$ python3 -q
>>> import numpy as np
>>> np.set_printoptions(suppress=True, linewidth=160)
>>> feats = np.load("out7.npy")
>>> print(feats)
[[ 2  2  2  2  2  2  2]
 [ 2  4  4  4  4  4  4]
 [ 2  4  6  6  6  6  6]
 [ 2  4  6  8  8  8  8]
 [ 2  4  6  8 10 10 10]
 [ 2  4  6  8 10 12 12]
 [ 2  4  6  8 10 12 14]]
>>> x = np.ones(7)
>>> for _ in range(6):
...     x = feats @ x
...     x /= np.linalg.norm(x)
...     print(round(x @ feats @ x, 3))
... 
45.703
45.761
45.762
45.762
45.762
45.762
>>> print(x.round(3))
[0.107 0.21  0.304 0.384 0.447 0.491 0.514]
>>> data = np.load("block8.npy")
>>> print(data)
[[ 0  0  0  0]
 [ 0  0  0  0]
 [ 8 12  8  2]
 [ 2  8  0  0]
 [ 7  9  9  8]
 [ 0  0  0  0]
 [ 9 17  9  8]
 [ 0  0  0  0]
 [ 2  8  0  0]
 [ 0  0  0  0]]
>>> rank = np.linalg.matrix_rank(data)
>>> print(rank)
3
>>> ns = np.linalg.svd(data)[2][rank:].T
>>> print(np.round(ns[:, 0] / ns[np.abs(ns[:, 0]).round(6).argmax(), 0], 3))
[ 1.    -0.25  -0.663  0.152]
>>> print([int(np.linalg.matrix_rank(data[:, :j + 1])) for j in range(4)])
[1, 2, 3, 3]
>>> evals, vecs = np.linalg.eigh(feats)
>>> print(np.round(np.linalg.svd(feats, compute_uv=False), 3))
[45.762  5.236  2.     1.117  0.764  0.599  0.523]
>>> print(np.round(vecs.T @ feats @ vecs, 3) + 0)
[[ 0.523  0.     0.     0.     0.     0.     0.   ]
 [ 0.     0.599  0.     0.     0.     0.     0.   ]
 [ 0.     0.     0.764  0.     0.     0.     0.   ]
 [ 0.     0.     0.     1.117  0.     0.     0.   ]
 [ 0.     0.     0.     0.     2.     0.     0.   ]
 [ 0.     0.     0.     0.     0.     5.236  0.   ]
 [ 0.     0.     0.     0.     0.     0.    45.762]]
>>> print(np.round(np.linalg.eigvalsh(feats + -1 * np.eye(7)), 3))
[-0.477 -0.401 -0.236  0.117  1.     4.236 44.762]
>>> print((evals > 1e-8).sum(), (evals < -1e-8).sum())
7 0
>>> print(np.round(np.abs(vecs[:, -1]), 3))
[0.107 0.21  0.304 0.384 0.447 0.491 0.514]
>>> print(np.abs(vecs[:, -1]).round(6).argmax())
6
>>> print(evals.sum(), np.trace(feats))
56.0 56
>>> print(np.round(np.linalg.eigvalsh(feats @ feats), 3))
[   0.273    0.359    0.584    1.247    4.      27.416 2094.121]
